In [1]: import numpy as np

In [2]: np.set_printoptions(precision=2, suppress=True, linewidth=200)

In [3]: rd = lambda a: np.round(a, 2) + 0

In [4]: X = np.array([[-1, -2, 5, 0], [-4, -2, 1, 0], [3, -3, 4, -2], [-2, 1, -5, -5]])

In [5]: X
Out[5]: 
array([[-1, -2,  5,  0],
       [-4, -2,  1,  0],
       [ 3, -3,  4, -2],
       [-2,  1, -5, -5]])

In [6]: x = np.array([1, 0, 2, 1])

In [7]: y = X @ x

In [8]: beta, lr = np.zeros(4), 1 / np.linalg.norm(X, 2) ** 2

In [9]: for i in range(60):
   ...:     beta -= lr * X.T @ (X @ beta - y)
   ...:     if i % 10 == 0: print(i, round(np.linalg.norm(X @ beta - y), 2))
   ...: 
0 3.35
10 0.48
20 0.41
30 0.36
40 0.31
50 0.26

In [10]: rd(np.linalg.cond(X))
Out[10]: np.float64(8.17)

In [11]: rd(beta)
Out[11]: array([ 1.03, -0.16,  1.91,  1.06])

In [12]: X @ X
Out[12]: 
array([[ 24,  -9,  13, -10],
       [ 15,   9, -18,  -2],
       [ 25, -14,  38,   2],
       [ -7,  12,  -4,  35]])

In [13]: np.linalg.matrix_power(X, 3)
Out[13]: 
array([[  71,  -79,  213,   24],
       [-101,    4,   22,   46],
       [ 141, -134,  253,  -86],
       [-123,   37, -214, -167]])

In [14]: rd(np.sort(np.abs(np.linalg.eigvals(X))))
Out[14]: array([1.73, 4.12, 5.56, 7.42])

In [15]: (X + X.T) / 2
Out[15]: 
array([[-1. , -3. ,  4. , -1. ],
       [-3. , -2. , -1. ,  0.5],
       [ 4. , -1. ,  4. , -3.5],
       [-1. ,  0.5, -3.5, -5. ]])

In [16]: O = X.astype(float).copy()

In [17]: for j in range(4):
    ...:     O[:, j] -= O[:, :j] @ (O[:, :j].T @ O[:, j])
    ...:     O[:, j] /= np.linalg.norm(O[:, j])
    ...: 

In [18]: rd(O.T @ X)
Out[18]: 
array([[ 5.48, -0.18,  2.37,  0.73],
       [ 0.  ,  4.24, -6.74,  0.27],
       [ 0.  ,  0.  ,  3.99,  4.27],
       [ 0.  ,  0.  ,  0.  ,  3.18]])

In [19]: rd(O.T @ O)
Out[19]: 
array([[1., 0., 0., 0.],
       [0., 1., 0., 0.],
       [0., 0., 1., 0.],
       [0., 0., 0., 1.]])

In [20]: rd(O)
Out[20]: 
array([[-0.18, -0.48,  0.55, -0.66],
       [-0.73, -0.5 , -0.16,  0.43],
       [ 0.55, -0.68, -0.48, -0.05],
       [-0.37,  0.22, -0.66, -0.61]])
